$ python -q
>>> import numpy as np
>>> np.set_printoptions(suppress=True, linewidth=140)
>>> rnd = lambda a: np.round(a, 2) + 0
>>> arr = np.loadtxt("case16.csv", delimiter=",")
>>> print(arr)
[[ 0.  0.  0.  0.]
 [-2.  2.  2.  3.]
 [-1. -3.  0. -2.]
 [ 0.  0.  0.  0.]
 [ 1. -5. -3. -4.]
 [ 0. -3. -6. -2.]
 [ 2. -2. -3. -2.]
 [ 0.  0.  0.  0.]
 [ 0.  0.  0.  0.]
 [-2. -1. -3.  0.]
 [ 0.  0.  0.  0.]
 [-2. -1. -3.  0.]
 [-1. -3.  0. -2.]
 [ 0.  0.  0.  0.]
 [ 0. -3. -6. -2.]
 [-1. -3.  0. -2.]
 [-4.  1. -1.  3.]
 [-2. -1. -3.  0.]
 [-2. -1. -3.  0.]
 [ 0.  0.  0.  0.]
 [-1. -3. -1. -1.]
 [-1. -3.  0. -2.]
 [ 2. -2. -3. -2.]
 [ 2. -2. -3. -2.]
 [ 0.  0.  0.  0.]
 [ 0.  0.  0.  0.]
 [ 0.  0.  0.  0.]
 [-5. -2. -1.  1.]
 [ 0. -3. -6. -2.]
 [ 0.  0.  0.  0.]
 [ 2. -2. -3. -2.]
 [-4.  1. -1.  3.]
 [ 0.  0.  0.  0.]
 [-2.  2.  2.  3.]
 [ 0. -3. -6. -2.]
 [-3. -4. -4. -1.]
 [-1. -3.  0. -2.]
 [ 1. -5. -3. -4.]
 [ 2. -2. -3. -2.]
 [-4.  1. -1.  3.]
 [ 0. -3. -6. -2.]
 [ 1. -5. -3. -4.]
 [-1. -3.  0. -2.]
 [-2. -1. -3.  0.]
 [ 0.  0.  0.  0.]
 [-2. -1. -4.  1.]]
>>> # row 3 repeats row 0
>>> vec = np.array([5, 9, 1, -7])
>>> a = np.maximum(arr @ vec, 0)
>>> print(arr.T @ a)
[ 30. -30. -45. -30.]
>>> print(a)
[0. 0. 0. 0. 0. 0. 3. 0. 0. 0. 0. 0. 0. 0. 0. 0. 0. 0. 0. 0. 0. 0. 3. 3. 0. 0. 0. 0. 0. 0. 3. 0. 0. 0. 0. 0. 0. 0. 3. 0. 0. 0. 0. 0. 0. 0.]
>>> print(np.maximum(arr @ vec, 0) - np.maximum(-arr @ vec, 0))
[  0. -11. -18.   0. -15. -19.   3.   0.   0. -22.   0. -22. -18.   0. -19. -18. -33. -22. -22.   0. -26. -18.   3.   3.   0.   0.   0.
 -51. -19.   0.   3. -33.   0. -11. -19. -48. -18. -15.   3. -33. -19. -15. -18. -22.   0. -30.]
>>> print(np.maximum(arr @ (3 * vec), 0))
[0. 0. 0. 0. 0. 0. 9. 0. 0. 0. 0. 0. 0. 0. 0. 0. 0. 0. 0. 0. 0. 0. 9. 9. 0. 0. 0. 0. 0. 0. 9. 0. 0. 0. 0. 0. 0. 0. 9. 0. 0. 0. 0. 0. 0. 0.]
>>> M = np.load("mat.npy")
>>> print(M)
[[ 5  0  7  7  5  6]
 [ 0  4  0  4  0  4]
 [ 7  0 14  9 12 14]
 [ 7  4  9 17 11 14]
 [ 5  0 12 11 19 17]
 [ 6  4 14 14 17 21]]
>>> # rank 4
>>> print([round(float(x), 2) for x in np.linalg.svd(M, compute_uv=False)[:3]])
[60.15, 9.52, 6.26]
>>> print(np.linalg.matrix_rank(M, rtol=0.1))
3
>>> print(np.argsort(-np.linalg.norm(M, axis=0).round(6), kind="stable")[:3])
[5 4 3]
>>> r = np.linalg.matrix_rank(M)
>>> print(r)
4
>>> N = np.linalg.svd(M)[2][r:].T
>>> print(rnd(M @ N))
[[0. 0.]
 [0. 0.]
 [0. 0.]
 [0. 0.]
 [0. 0.]
 [0. 0.]]
>>> print(np.allclose(M @ N, 0))
True
>>> print([int(np.linalg.matrix_rank(np.delete(M, i, axis=0))) for i in range(6)])
[4, 4, 4, 4, 4, 4]
>>> Uu, sv, VT = np.linalg.svd(M)
>>> vecs = VT[:(sv > 1e-8).sum()]
>>> rng = np.random.default_rng(3)
>>> vec = M[1] + 4 * M[0] + rng.integers(2) * np.eye(6)[3]
>>> print(vec)
[20.  4. 28. 33. 20. 28.]
>>> print(np.allclose(vecs.T @ vecs @ vec, vec))
False
>>> print(rnd(np.linalg.norm(vec - vecs.T @ vecs @ vec)))
0.36
>>> print(np.linalg.matrix_rank(np.vstack([M, vec])))
5
